% ipython --no-banner

In [1]: import numpy as np

In [2]: import numpy.linalg as la

In [3]: np.set_printoptions(precision=2, suppress=True, linewidth=100)

In [4]: def rd(a):
   ...:     return np.round(a, 2) + 0
   ...: 

In [5]: E = np.array([[0.0, 0.0, 0.0, 0.0, 0.0, 0.0, 0.0, 0.0],
   ...:     [0.0, 0.0, 0.0, 0.0, 0.0, 0.0, 0.0, 1.0],
   ...:     [0.0, 0.0, 0.0, 0.0, 0.0, 0.0, 0.0, 0.0],
   ...:     [0.0, 0.0, 0.0, 0.0, 0.0, 0.0, 0.0, 2.0],
   ...:     [0.0, 0.0, 0.0, 0.0, 0.0, 0.0, 0.0, -1.0],
   ...:     [0.0, 0.0, 0.0, 0.0, 0.0, 0.0, 0.0, 2.0],
   ...:     [0.0, 0.0, 0.0, 0.0, 0.0, 0.0, 0.0, 0.0],
   ...:     [0.0, 1.0, 0.0, 2.0, -1.0, 2.0, 0.0, 0.0]])

In [6]: print((la.matrix_power((E != 0) + (E.T != 0) + np.eye(8), 8) > 0).astype(int))
[[1 0 0 0 0 0 0 0]
 [0 1 0 1 1 1 0 1]
 [0 0 1 0 0 0 0 0]
 [0 1 0 1 1 1 0 1]
 [0 1 0 1 1 1 0 1]
 [0 1 0 1 1 1 0 1]
 [0 0 0 0 0 0 1 0]
 [0 1 0 1 1 1 0 1]]

In [7]: print(rd(np.sort(la.eigvals(E).real)))
[-3.16  0.    0.    0.    0.    0.    0.    3.16]

In [8]: print((E != 0).astype(int))
[[0 0 0 0 0 0 0 0]
 [0 0 0 0 0 0 0 1]
 [0 0 0 0 0 0 0 0]
 [0 0 0 0 0 0 0 1]
 [0 0 0 0 0 0 0 1]
 [0 0 0 0 0 0 0 1]
 [0 0 0 0 0 0 0 0]
 [0 1 0 1 1 1 0 0]]

In [9]: print(rd(la.det(E)))
0.0

In [10]: blk = np.stack([E, 3 * E, E[::-1]])

In [11]: print(blk.sum(axis=0))
[[ 0.  1.  0.  2. -1.  2.  0.  0.]
 [ 0.  0.  0.  0.  0.  0.  0.  4.]
 [ 0.  0.  0.  0.  0.  0.  0.  2.]
 [ 0.  0.  0.  0.  0.  0.  0.  7.]
 [ 0.  0.  0.  0.  0.  0.  0. -2.]
 [ 0.  0.  0.  0.  0.  0.  0.  8.]
 [ 0.  0.  0.  0.  0.  0.  0.  1.]
 [ 0.  4.  0.  8. -4.  8.  0.  0.]]

In [12]: print(rd(la.norm(blk, axis=(1, 2))))
[ 4.47 13.42  4.47]

In [13]: print(la.matrix_rank(blk.reshape(3, -1)))
2

In [14]: print(np.einsum("bij,cij->bc", blk, blk))
[[ 20.  60.  -4.]
 [ 60. 180. -12.]
 [ -4. -12.  20.]]

In [15]: print(blk.shape)
(3, 8, 8)

In [16]: print((blk @ E.T).shape)
(3, 8, 8)

In [17]: r = la.matrix_rank(E)

In [18]: print(r)
2

In [19]: N = la.svd(E)[2][r:].T

In [20]: print([int(la.matrix_rank(np.delete(E, i, axis=0))) for i in range(8)])
[2, 2, 2, 2, 2, 2, 2, 1]

In [21]: print(la.matrix_rank(E.T @ E), la.matrix_rank(E @ E.T))
2 2

In [22]: print(N.shape)
(8, 6)

In [23]: def softmax(z):
    ...:     e = np.exp(z - z.max(axis=-1, keepdims=True))
    ...:     return e / e.sum(axis=-1, keepdims=True)
    ...: 

In [24]: print(rd(softmax(E).sum(axis=1)))
[1. 1. 1. 1. 1. 1. 1. 1.]

In [25]: print(rd(softmax(E[4] + -2)))
[0.14 0.14 0.14 0.14 0.14 0.14 0.14 0.05]

In [26]: scores = E @ E.T / np.sqrt(8)

In [27]: print(softmax(scores).round(6).argmax(axis=1))
[0 3 0 3 4 3 0 7]

In [28]: print(rd(softmax(scores)))
[[0.12 0.12 0.12 0.12 0.12 0.12 0.12 0.12]
 [0.1  0.14 0.1  0.2  0.07 0.2  0.1  0.1 ]
 [0.12 0.12 0.12 0.12 0.12 0.12 0.12 0.12]
 [0.07 0.14 0.07 0.28 0.03 0.28 0.07 0.07]
 [0.14 0.1  0.14 0.07 0.2  0.07 0.14 0.14]
 [0.07 0.14 0.07 0.28 0.03 0.28 0.07 0.07]
 [0.12 0.12 0.12 0.12 0.12 0.12 0.12 0.12]
 [0.02 0.02 0.02 0.02 0.02 0.02 0.02 0.83]]
